$ python3 -q
>>> import numpy as np
>>> np.set_printoptions(precision=2, suppress=True, linewidth=100)
>>> O, _ = np.linalg.qr(np.array([[0.7, 0.3, 2.6, -0.8, -0.3, 0.9, -0.3],
...     [0.6, 0.4, -2.2, 0.0, -0.2, -0.1, 1.6],
...     [-1.0, 1.5, 0.5, -1.1, -0.3, 2.0, 1.0],
...     [1.5, 1.1, 1.6, -1.0, 0.8, -0.8, 3.2],
...     [-1.1, -1.6, -0.2, 1.6, 1.6, 0.1, 0.4],
...     [-0.7, -0.6, -0.5, -0.7, -2.4, -0.1, 0.5],
...     [-0.2, -0.3, -0.3, -0.6, 0.0, -0.1, 0.4]]))
>>> feats = 5 * O
>>> print(feats)
[[-1.45  0.09 -3.15  0.89  0.87  3.37 -0.16]
 [-1.24 -0.23  3.57  0.15 -0.27  2.76 -1.72]
 [ 2.07 -4.3  -0.57 -0.17 -0.79  0.67 -0.9 ]
 [-3.1  -0.8  -0.99  0.29 -1.92 -1.94 -2.49]
 [ 2.28  2.3  -0.98 -1.67 -1.92  0.81 -2.53]
 [ 1.45  0.56  0.08  3.73  1.71 -0.84 -2.24]
 [ 0.41  0.44  0.19  2.72 -3.64  0.65  1.88]]
>>> rng = np.random.default_rng(46709)
>>> other = feats + rng.integers(-2, 3, (7, 4)) @ rng.integers(-2, 3, (4, 7))
>>> print(other)
[[ -3.45   1.09   1.85  -2.11   3.87  -0.63  -3.16]
 [  4.76   2.77   0.57   4.15  -6.27  10.76   4.28]
 [  8.07  -4.3   -8.57   4.83  -8.79  10.67   6.1 ]
 [ -5.1   -0.8    7.01  -5.71   0.08  -5.94  -8.49]
 [ -2.72  -2.7    0.02  -2.67   3.08  -5.19  -9.53]
 [  5.45   0.56  -1.92   5.73  -3.29   5.16  -0.24]
 [  8.41   6.44   0.19   2.72 -12.64  10.65   9.88]]
>>> print(np.linalg.matrix_rank(other - feats, tol=1e-8))
4
>>> print(np.abs(other - feats).sum(axis=1))
[21. 36. 44. 28. 30. 21. 41.]
>>> print(np.round(np.linalg.svd(other - feats, compute_uv=False), 2) + 0)
[34.55 12.21  5.12  1.94  0.    0.    0.  ]
